$ ipython --no-banner

In [1]: import numpy as np

In [2]: np.set_printoptions(precision=2, suppress=True, linewidth=140)

In [3]: rng = np.random.default_rng(4967)

In [4]: arr = np.eye(12, dtype=int)[rng.permutation(12)]

In [5]: arr
Out[5]: 
array([[0, 1, 0, 0, 0, 0, 0, 0, 0, 0, 0, 0],
       [0, 0, 0, 0, 0, 0, 0, 0, 0, 0, 1, 0],
       [0, 0, 0, 0, 0, 0, 0, 0, 0, 0, 0, 1],
       [0, 0, 1, 0, 0, 0, 0, 0, 0, 0, 0, 0],
       [0, 0, 0, 0, 0, 0, 0, 0, 0, 1, 0, 0],
       [0, 0, 0, 0, 1, 0, 0, 0, 0, 0, 0, 0],
       [0, 0, 0, 1, 0, 0, 0, 0, 0, 0, 0, 0],
       [0, 0, 0, 0, 0, 0, 0, 1, 0, 0, 0, 0],
       [1, 0, 0, 0, 0, 0, 0, 0, 0, 0, 0, 0],
       [0, 0, 0, 0, 0, 0, 1, 0, 0, 0, 0, 0],
       [0, 0, 0, 0, 0, 0, 0, 0, 1, 0, 0, 0],
       [0, 0, 0, 0, 0, 1, 0, 0, 0, 0, 0, 0]])

In [6]: np.linalg.svd(arr, compute_uv=False)
Out[6]: array([1., 1., 1., 1., 1., 1., 1., 1., 1., 1., 1., 1.])

In [7]: print(round(np.linalg.norm(arr), 2))
3.46

In [8]: np.linalg.matrix_rank(arr)
Out[8]: np.int64(12)

In [9]: np.count_nonzero(arr)
Out[9]: np.int64(12)

In [10]: cov = arr.T @ arr

In [11]: np.linalg.matrix_rank(cov)
Out[11]: np.int64(12)

In [12]: print(cov)
[[1 0 0 0 0 0 0 0 0 0 0 0]
 [0 1 0 0 0 0 0 0 0 0 0 0]
 [0 0 1 0 0 0 0 0 0 0 0 0]
 [0 0 0 1 0 0 0 0 0 0 0 0]
 [0 0 0 0 1 0 0 0 0 0 0 0]
 [0 0 0 0 0 1 0 0 0 0 0 0]
 [0 0 0 0 0 0 1 0 0 0 0 0]
 [0 0 0 0 0 0 0 1 0 0 0 0]
 [0 0 0 0 0 0 0 0 1 0 0 0]
 [0 0 0 0 0 0 0 0 0 1 0 0]
 [0 0 0 0 0 0 0 0 0 0 1 0]
 [0 0 0 0 0 0 0 0 0 0 0 1]]

In [13]: np.linalg.eigvalsh(cov)[::-1]
Out[13]: array([1., 1., 1., 1., 1., 1., 1., 1., 1., 1., 1., 1.])

In [14]: z = rng.permutation(12)

In [15]: z
Out[15]: array([ 1,  4,  0, 11,  2,  8, 10,  3,  6,  5,  7,  9])

In [16]: M2 = arr[z][:, z]

In [17]: np.trace(M2)
Out[17]: np.int64(1)

In [18]: np.linalg.svd(arr, compute_uv=False)
Out[18]: array([1., 1., 1., 1., 1., 1., 1., 1., 1., 1., 1., 1.])

In [19]: arr.T @ arr
Out[19]: 
array([[1, 0, 0, 0, 0, 0, 0, 0, 0, 0, 0, 0],
       [0, 1, 0, 0, 0, 0, 0, 0, 0, 0, 0, 0],
       [0, 0, 1, 0, 0, 0, 0, 0, 0, 0, 0, 0],
       [0, 0, 0, 1, 0, 0, 0, 0, 0, 0, 0, 0],
       [0, 0, 0, 0, 1, 0, 0, 0, 0, 0, 0, 0],
       [0, 0, 0, 0, 0, 1, 0, 0, 0, 0, 0, 0],
       [0, 0, 0, 0, 0, 0, 1, 0, 0, 0, 0, 0],
       [0, 0, 0, 0, 0, 0, 0, 1, 0, 0, 0, 0],
       [0, 0, 0, 0, 0, 0, 0, 0, 1, 0, 0, 0],
       [0, 0, 0, 0, 0, 0, 0, 0, 0, 1, 0, 0],
       [0, 0, 0, 0, 0, 0, 0, 0, 0, 0, 1, 0],
       [0, 0, 0, 0, 0, 0, 0, 0, 0, 0, 0, 1]])

In [20]: print(arr[:, 11] @ arr[:, 4])
0

In [21]: np.linalg.pinv(arr)
Out[21]: 
array([[0., 0., 0., 0., 0., 0., 0., 0., 1., 0., 0., 0.],
       [1., 0., 0., 0., 0., 0., 0., 0., 0., 0., 0., 0.],
       [0., 0., 0., 1., 0., 0., 0., 0., 0., 0., 0., 0.],
       [0., 0., 0., 0., 0., 0., 1., 0., 0., 0., 0., 0.],
       [0., 0., 0., 0., 0., 1., 0., 0., 0., 0., 0., 0.],
       [0., 0., 0., 0., 0., 0., 0., 0., 0., 0., 0., 1.],
       [0., 0., 0., 0., 0., 0., 0., 0., 0., 1., 0., 0.],
       [0., 0., 0., 0., 0., 0., 0., 1., 0., 0., 0., 0.],
       [0., 0., 0., 0., 0., 0., 0., 0., 0., 0., 1., 0.],
       [0., 0., 0., 0., 1., 0., 0., 0., 0., 0., 0., 0.],
       [0., 1., 0., 0., 0., 0., 0., 0., 0., 0., 0., 0.],
       [0., 0., 1., 0., 0., 0., 0., 0., 0., 0., 0., 0.]])

In [22]: x0 = np.array([4, -4, 3, 4, 5, -4, 0, -2, 1, -2, 0, 3])

In [23]: rhs = arr @ x0

In [24]: rhs
Out[24]: array([-4,  0,  3,  3, -2,  5,  4, -2,  4,  0,  1, -4])

In [25]: np.linalg.solve(arr, rhs)
Out[25]: array([ 4., -4.,  3.,  4.,  5., -4.,  0., -2.,  1., -2.,  0.,  3.])

In [26]: np.linalg.solve(arr.T, arr[8])
Out[26]: array([0., 0., 0., 0., 0., 0., 0., 0., 1., 0., 0., 0.])

In [27]: print(np.linalg.solve(arr, -3 * rhs))
[-12.  12.  -9. -12. -15.  12.   0.   6.  -3.   6.   0.  -9.]

In [28]: feats = np.load("dump.npy")

In [29]: feats
Out[29]: 
array([[-1.,  0., -2., -2., -2., -2.],
       [ 0., -1.,  0.,  0.,  0.,  0.],
       [-2.,  0., -1., -2., -2., -2.],
       [-2.,  0., -2., -1., -2., -2.],
       [-2.,  0., -2., -2., -1., -2.],
       [-2.,  0., -2., -2., -2., -1.]])

In [30]: (feats != 0).astype(int)
Out[30]: 
array([[1, 0, 1, 1, 1, 1],
       [0, 1, 0, 0, 0, 0],
       [1, 0, 1, 1, 1, 1],
       [1, 0, 1, 1, 1, 1],
       [1, 0, 1, 1, 1, 1],
       [1, 0, 1, 1, 1, 1]])

In [31]: (np.linalg.matrix_power((feats != 0) + (feats.T != 0) + np.eye(6), 6) > 0).astype(int)
Out[31]: 
array([[1, 0, 1, 1, 1, 1],
       [0, 1, 0, 0, 0, 0],
       [1, 0, 1, 1, 1, 1],
       [1, 0, 1, 1, 1, 1],
       [1, 0, 1, 1, 1, 1],
       [1, 0, 1, 1, 1, 1]])

In [32]: round(float(np.linalg.det(feats)), 2)
Out[32]: 9.0

In [33]: M2 = np.linalg.inv(feats)

In [34]: print(np.linalg.det(feats) * M2)
[[ 7. -0. -2. -2. -2. -2.]
 [-0. -9. -0. -0. -0. -0.]
 [-2. -0.  7. -2. -2. -2.]
 [-2.  0. -2.  7. -2. -2.]
 [-2.  0. -2. -2.  7. -2.]
 [-2.  0. -2. -2. -2.  7.]]

In [35]: print(np.linalg.inv(M2))
[[-1.  0. -2. -2. -2. -2.]
 [-0. -1. -0. -0. -0. -0.]
 [-2.  0. -1. -2. -2. -2.]
 [-2.  0. -2. -1. -2. -2.]
 [-2. -0. -2. -2. -1. -2.]
 [-2. -0. -2. -2. -2. -1.]]

In [36]: np.round(feats @ M2, 2) + 0
Out[36]: 
array([[1., 0., 0., 0., 0., 0.],
       [0., 1., 0., 0., 0., 0.],
       [0., 0., 1., 0., 0., 0.],
       [0., 0., 0., 1., 0., 0.],
       [0., 0., 0., 0., 1., 0.],
       [0., 0., 0., 0., 0., 1.]])

In [37]: x0 = np.array([-1, 2, 2, 1, -1, -2])

In [38]: feats @ x0
Out[38]: array([ 1., -2.,  4.,  3.,  1.,  0.])

In [39]: feats @ np.eye(6)[1]
Out[39]: array([ 0., -1.,  0.,  0.,  0.,  0.])

In [40]: feats @ (2 * x0)
Out[40]: array([ 2., -4.,  8.,  6.,  2.,  0.])

In [41]: W0 = np.array([[1, 0, 0, 0], [0, -2, 0, 0], [0, 0, 2, 0], [0, 0, 0, 2]])

In [42]: # 4 groups of indices that never mix

In [43]: hat = np.triu(np.array([[-3, 0, 2, 3], [-1, -1, -2, -1], [-1, 3, 0, 2], [3, -2, 3, 0]]), 1) + np.eye(4)

In [44]: M2 = hat @ W0 @ np.linalg.inv(hat)

In [45]: print(np.linalg.matrix_rank(M2))
4

In [46]: np.flatnonzero(np.linalg.matrix_power((W0 != 0) + (W0.T != 0) + np.eye(4), 4)[2])
Out[46]: array([2])

In [47]: (np.linalg.matrix_power((W0 != 0) + (W0.T != 0) + np.eye(4), 4) > 0).astype(int)
Out[47]: 
array([[1, 0, 0, 0],
       [0, 1, 0, 0],
       [0, 0, 1, 0],
       [0, 0, 0, 1]])

In [48]: data = -3 * np.eye(10) + np.ones((10, 10))

In [49]: data
Out[49]: 
array([[-2.,  1.,  1.,  1.,  1.,  1.,  1.,  1.,  1.,  1.],
       [ 1., -2.,  1.,  1.,  1.,  1.,  1.,  1.,  1.,  1.],
       [ 1.,  1., -2.,  1.,  1.,  1.,  1.,  1.,  1.,  1.],
       [ 1.,  1.,  1., -2.,  1.,  1.,  1.,  1.,  1.,  1.],
       [ 1.,  1.,  1.,  1., -2.,  1.,  1.,  1.,  1.,  1.],
       [ 1.,  1.,  1.,  1.,  1., -2.,  1.,  1.,  1.,  1.],
       [ 1.,  1.,  1.,  1.,  1.,  1., -2.,  1.,  1.,  1.],
       [ 1.,  1.,  1.,  1.,  1.,  1.,  1., -2.,  1.,  1.],
       [ 1.,  1.,  1.,  1.,  1.,  1.,  1.,  1., -2.,  1.],
       [ 1.,  1.,  1.,  1.,  1.,  1.,  1.,  1.,  1., -2.]])

In [50]: # symmetric, so the eigenvalues are real

In [51]: r0, r1 = data[8], data[2]

In [52]: r0 @ r0
Out[52]: np.float64(13.0)

In [53]: p = (r0 @ r1) / (r0 @ r0) * r0

In [54]: (r1 - p) @ r0
Out[54]: np.float64(0.0)

In [55]: round(float(np.linalg.norm(r0 + r1) ** 2 + np.linalg.norm(r0 - r1) ** 2), 2)
Out[55]: 52.0

In [56]: x0 = np.array([3, 1, 2, 3, 3, 0, 3, 0, 3, 2, 3, 0])

In [57]: round(np.linalg.norm(x0), 2), np.round(np.linalg.norm(arr @ x0), 2)
Out[57]: (np.float64(7.94), np.float64(7.94))

In [58]: print(arr.T @ (arr @ x0))
[3 1 2 3 3 0 3 0 3 2 3 0]

In [59]: np.abs(np.linalg.eigvals(arr))
Out[59]: array([1., 1., 1., 1., 1., 1., 1., 1., 1., 1., 1., 1.])

In [60]: print([p for p in range(1, 25) if np.allclose(np.linalg.matrix_power(arr, p), np.eye(12))])
[]

In [61]: 12 - np.linalg.matrix_rank(arr - np.eye(12), tol=1e-8)
Out[61]: np.int64(3)

In [62]: np.linalg.inv(arr)
Out[62]: 
array([[0., 0., 0., 0., 0., 0., 0., 0., 1., 0., 0., 0.],
       [1., 0., 0., 0., 0., 0., 0., 0., 0., 0., 0., 0.],
       [0., 0., 0., 1., 0., 0., 0., 0., 0., 0., 0., 0.],
       [0., 0., 0., 0., 0., 0., 1., 0., 0., 0., 0., 0.],
       [0., 0., 0., 0., 0., 1., 0., 0., 0., 0., 0., 0.],
       [0., 0., 0., 0., 0., 0., 0., 0., 0., 0., 0., 1.],
       [0., 0., 0., 0., 0., 0., 0., 0., 0., 1., 0., 0.],
       [0., 0., 0., 0., 0., 0., 0., 1., 0., 0., 0., 0.],
       [0., 0., 0., 0., 0., 0., 0., 0., 0., 0., 1., 0.],
       [0., 0., 0., 0., 1., 0., 0., 0., 0., 0., 0., 0.],
       [0., 1., 0., 0., 0., 0., 0., 0., 0., 0., 0., 0.],
       [0., 0., 1., 0., 0., 0., 0., 0., 0., 0., 0., 0.]])

In [63]: T = np.stack([data, 4 * data, data[::-1]])

In [64]: print(np.linalg.matrix_rank(T))
[10 10 10]

In [65]: T.shape
Out[65]: (3, 10, 10)

In [66]: U, s, Vh = np.linalg.svd(data, full_matrices=False)

In [67]: np.round(U.T @ U, 2) + 0
Out[67]: 
array([[1., 0., 0., 0., 0., 0., 0., 0., 0., 0.],
       [0., 1., 0., 0., 0., 0., 0., 0., 0., 0.],
       [0., 0., 1., 0., 0., 0., 0., 0., 0., 0.],
       [0., 0., 0., 1., 0., 0., 0., 0., 0., 0.],
       [0., 0., 0., 0., 1., 0., 0., 0., 0., 0.],
       [0., 0., 0., 0., 0., 1., 0., 0., 0., 0.],
       [0., 0., 0., 0., 0., 0., 1., 0., 0., 0.],
       [0., 0., 0., 0., 0., 0., 0., 1., 0., 0.],
       [0., 0., 0., 0., 0., 0., 0., 0., 1., 0.],
       [0., 0., 0., 0., 0., 0., 0., 0., 0., 1.]])

In [68]: np.abs(U[:, 0]).round(6).argmax()
Out[68]: np.int64(0)

In [69]: (s > 1e-8).sum()
Out[69]: np.int64(10)

In [70]: np.cumsum(s ** 2) / np.sum(s ** 2)
Out[70]: array([0.38, 0.45, 0.52, 0.58, 0.65, 0.72, 0.79, 0.86, 0.93, 1.  ])

In [71]: print(np.round(Vh @ Vh.T, 2) + 0)
[[1. 0. 0. 0. 0. 0. 0. 0. 0. 0.]
 [0. 1. 0. 0. 0. 0. 0. 0. 0. 0.]
 [0. 0. 1. 0. 0. 0. 0. 0. 0. 0.]
 [0. 0. 0. 1. 0. 0. 0. 0. 0. 0.]
 [0. 0. 0. 0. 1. 0. 0. 0. 0. 0.]
 [0. 0. 0. 0. 0. 1. 0. 0. 0. 0.]
 [0. 0. 0. 0. 0. 0. 1. 0. 0. 0.]
 [0. 0. 0. 0. 0. 0. 0. 1. 0. 0.]
 [0. 0. 0. 0. 0. 0. 0. 0. 1. 0.]
 [0. 0. 0. 0. 0. 0. 0. 0. 0. 1.]]

In [72]: np.abs(Vh[0])
Out[72]: array([0.32, 0.32, 0.32, 0.32, 0.32, 0.32, 0.32, 0.32, 0.32, 0.32])

In [73]: np.allclose(U * s @ Vh, data)
Out[73]: True

In [74]: m1 = np.load("m.npy")

In [75]: print(m1)
[[3. 1. 0. 0. 0. 0. 0. 0. 0. 0.]
 [0. 3. 1. 0. 0. 0. 0. 0. 0. 0.]
 [0. 0. 3. 1. 0. 0. 0. 0. 0. 0.]
 [0. 0. 0. 3. 1. 0. 0. 0. 0. 0.]
 [0. 0. 0. 0. 3. 1. 0. 0. 0. 0.]
 [0. 0. 0. 0. 0. 3. 1. 0. 0. 0.]
 [0. 0. 0. 0. 0. 0. 3. 1. 0. 0.]
 [0. 0. 0. 0. 0. 0. 0. 3. 1. 0.]
 [0. 0. 0. 0. 0. 0. 0. 0. 3. 1.]
 [0. 0. 0. 0. 0. 0. 0. 0. 0. 3.]]

In [76]: (m1 - m1.T) / 2
Out[76]: 
array([[ 0. ,  0.5,  0. ,  0. ,  0. ,  0. ,  0. ,  0. ,  0. ,  0. ],
       [-0.5,  0. ,  0.5,  0. ,  0. ,  0. ,  0. ,  0. ,  0. ,  0. ],
       [ 0. , -0.5,  0. ,  0.5,  0. ,  0. ,  0. ,  0. ,  0. ,  0. ],
       [ 0. ,  0. , -0.5,  0. ,  0.5,  0. ,  0. ,  0. ,  0. ,  0. ],
       [ 0. ,  0. ,  0. , -0.5,  0. ,  0.5,  0. ,  0. ,  0. ,  0. ],
       [ 0. ,  0. ,  0. ,  0. , -0.5,  0. ,  0.5,  0. ,  0. ,  0. ],
       [ 0. ,  0. ,  0. ,  0. ,  0. , -0.5,  0. ,  0.5,  0. ,  0. ],
       [ 0. ,  0. ,  0. ,  0. ,  0. ,  0. , -0.5,  0. ,  0.5,  0. ],
       [ 0. ,  0. ,  0. ,  0. ,  0. ,  0. ,  0. , -0.5,  0. ,  0.5],
       [ 0. ,  0. ,  0. ,  0. ,  0. ,  0. ,  0. ,  0. , -0.5,  0. ]])

In [77]: print(np.round(np.linalg.det(m1), 2))
59049.0

In [78]: np.linalg.determinant(m1)
---------------------------------------------------------------------------
AttributeError                            Traceback (most recent call last)
Cell In[78], line 1
----> 1 np.linalg.determinant(m1)

AttributeError: module 'numpy.linalg' has no attribute 'determinant'

In [79]: assert m1 == m1.T
---------------------------------------------------------------------------
ValueError                                Traceback (most recent call last)
Cell In[79], line 1
----> 1 assert m1 == m1.T

ValueError: The truth value of an array with more than one element is ambiguous. Use a.any() or a.all()

In [80]: print(np.sort(np.abs(np.linalg.eigvals(m1))))
[3. 3. 3. 3. 3. 3. 3. 3. 3. 3.]

In [81]: np.round(np.abs(np.linalg.eigvals(m1)).max(), 2)
Out[81]: np.float64(3.0)
